$ ipython --no-banner

In [1]: import numpy as np

In [2]: from numpy import linalg as LA

In [3]: np.set_printoptions(suppress=True, linewidth=120)

In [4]: tidy = lambda a: np.round(a, 1) + 0

In [5]: m1 = np.array([[2, 2, 1, 4, 5],
   ...:     [5, 0, 8, 5, 7],
   ...:     [1, 8, 4, 2, 5],
   ...:     [3, 9, 4, 4, 3],
   ...:     [-13, 2, -23, -11, -16]])

In [6]: M2 = m1 / LA.norm(m1, axis=1, keepdims=True)

In [7]: cov = M2 @ M2.T

In [8]: (cov - 2 * np.eye(5)).round(6).argmax(axis=1)
Out[8]: array([1, 0, 3, 2, 3])

In [9]: tidy(cov)
Out[9]: 
array([[ 1. ,  0.8,  0.7,  0.7, -0.7],
       [ 0.8,  1. ,  0.6,  0.6, -1. ],
       [ 0.7,  0.6,  1. ,  0.9, -0.6],
       [ 0.7,  0.6,  0.9,  1. , -0.5],
       [-0.7, -1. , -0.6, -0.5,  1. ]])

In [10]: (np.abs(cov) > 0.9).astype(int)
Out[10]: 
array([[1, 0, 0, 0, 0],
       [0, 1, 0, 0, 1],
       [0, 0, 1, 1, 0],
       [0, 0, 1, 1, 0],
       [0, 1, 0, 0, 1]])

In [11]: tidy(cov[4])
Out[11]: array([-0.7, -1. , -0.6, -0.5,  1. ])

In [12]: hat = np.triu(np.array([[0, 3, 3, 2, 4],
    ...:     [1, 5, 2, 5, 3],
    ...:     [0, 2, 3, 4, 1],
    ...:     [5, 3, 4, 1, 1],
    ...:     [2, 1, 1, 0, 3]]), 1) + np.eye(5)

In [13]: M2 = hat @ m1 @ LA.inv(hat)

In [14]: hat @ m1 - m1 @ hat
Out[14]: 
array([[-28.,  44., -58., -33., -41.],
       [-22.,  52., -56., -51., -56.],
       [ -1.,  35., -26., -53., -38.],
       [-13.,  -7., -50., -78., -63.],
       [  0.,  39.,  35., 108.,  80.]])

In [15]: np.trace(M2), np.trace(m1)
Out[15]: (np.float64(-6.0), np.int64(-6))

In [16]: LA.matrix_rank(M2)
Out[16]: np.int64(4)
